In [1]: import numpy as np

In [2]: from numpy import linalg as LA

In [3]: np.set_printoptions(precision=3, suppress=True, linewidth=100, sign=" ")

In [4]: rnd = lambda a: np.round(a, 3) + 0

In [5]: K = np.abs(np.array([[-1, 1, 1, -1, 2, 1, -1, 1, 1],
   ...:     [1, 2, 1, -1, -1, 1, -1, -2, 2],
   ...:     [-2, 2, 1, 2, 1, 2, 2, -2, -1],
   ...:     [-2, -2, -2, 1, -1, 0, -1, 1, -2],
   ...:     [-1, 2, 0, 2, -1, 2, 0, -1, 0],
   ...:     [-2, 2, -1, -1, 2, 0, 2, 0, -2],
   ...:     [-2, -2, 2, -2, -1, -2, 0, 2, 0],
   ...:     [-1, -1, -2, -2, -2, 0, 2, -2, -1],
   ...:     [-2, -2, 2, 0, 1, 2, 2, 1, 0]])) + np.eye(9)

In [6]: K = K / K.sum(axis=1, keepdims=True)

In [7]: rnd(K)
Out[7]: 
array([[ 0.182,  0.091,  0.091,  0.091,  0.182,  0.091,  0.091,  0.091,  0.091],
       [ 0.077,  0.231,  0.077,  0.077,  0.077,  0.077,  0.077,  0.154,  0.154],
       [ 0.125,  0.125,  0.125,  0.125,  0.062,  0.125,  0.125,  0.125,  0.062],
       [ 0.154,  0.154,  0.154,  0.154,  0.077,  0.   ,  0.077,  0.077,  0.154],
       [ 0.1  ,  0.2  ,  0.   ,  0.2  ,  0.2  ,  0.2  ,  0.   ,  0.1  ,  0.   ],
       [ 0.154,  0.154,  0.077,  0.077,  0.154,  0.077,  0.154,  0.   ,  0.154],
       [ 0.143,  0.143,  0.143,  0.143,  0.071,  0.143,  0.071,  0.143,  0.   ],
       [ 0.071,  0.071,  0.143,  0.143,  0.143,  0.   ,  0.143,  0.214,  0.071],
       [ 0.154,  0.154,  0.154,  0.   ,  0.077,  0.154,  0.154,  0.077,  0.077]])

In [8]: vec = np.array([1, -1, -3, 3, 1, -3, 3, 2, -1])

In [9]: np.sign((K @ vec).round(6))
Out[9]: array([ 1.,  1.,  1.,  1.,  1.,  1.,  1.,  1., -1.])

In [10]: (K @ vec).argmax()
Out[10]: np.int64(7)

In [11]: rnd(K @ np.eye(9)[0])
Out[11]: array([ 0.182,  0.077,  0.125,  0.154,  0.1  ,  0.154,  0.143,  0.071,  0.154])

In [12]: rnd(K @ (2 * vec))
Out[12]: array([ 0.727,  0.154,  0.5  ,  0.615,  0.6  ,  0.462,  0.286,  1.857, -0.615])

In [13]: rnd(np.einsum("ij,j->i", K, vec))
Out[13]: array([ 0.364,  0.077,  0.25 ,  0.308,  0.3  ,  0.231,  0.143,  0.929, -0.308])

In [14]: rnd((K * vec).sum(axis=1))
Out[14]: array([ 0.364,  0.077,  0.25 ,  0.308,  0.3  ,  0.231,  0.143,  0.929, -0.308])

In [15]: rnd(K @ np.ones(9))
Out[15]: array([ 1.,  1.,  1.,  1.,  1.,  1.,  1.,  1.,  1.])

In [16]: rnd(K * vec)
Out[16]: 
array([[ 0.182, -0.091, -0.273,  0.273,  0.182, -0.273,  0.273,  0.182, -0.091],
       [ 0.077, -0.231, -0.231,  0.231,  0.077, -0.231,  0.231,  0.308, -0.154],
       [ 0.125, -0.125, -0.375,  0.375,  0.062, -0.375,  0.375,  0.25 , -0.062],
       [ 0.154, -0.154, -0.462,  0.462,  0.077,  0.   ,  0.231,  0.154, -0.154],
       [ 0.1  , -0.2  ,  0.   ,  0.6  ,  0.2  , -0.6  ,  0.   ,  0.2  ,  0.   ],
       [ 0.154, -0.154, -0.231,  0.231,  0.154, -0.231,  0.462,  0.   , -0.154],
       [ 0.143, -0.143, -0.429,  0.429,  0.071, -0.429,  0.214,  0.286,  0.   ],
       [ 0.071, -0.071, -0.429,  0.429,  0.143,  0.   ,  0.429,  0.429, -0.071],
       [ 0.154, -0.154, -0.462,  0.   ,  0.077, -0.462,  0.462,  0.154, -0.077]])
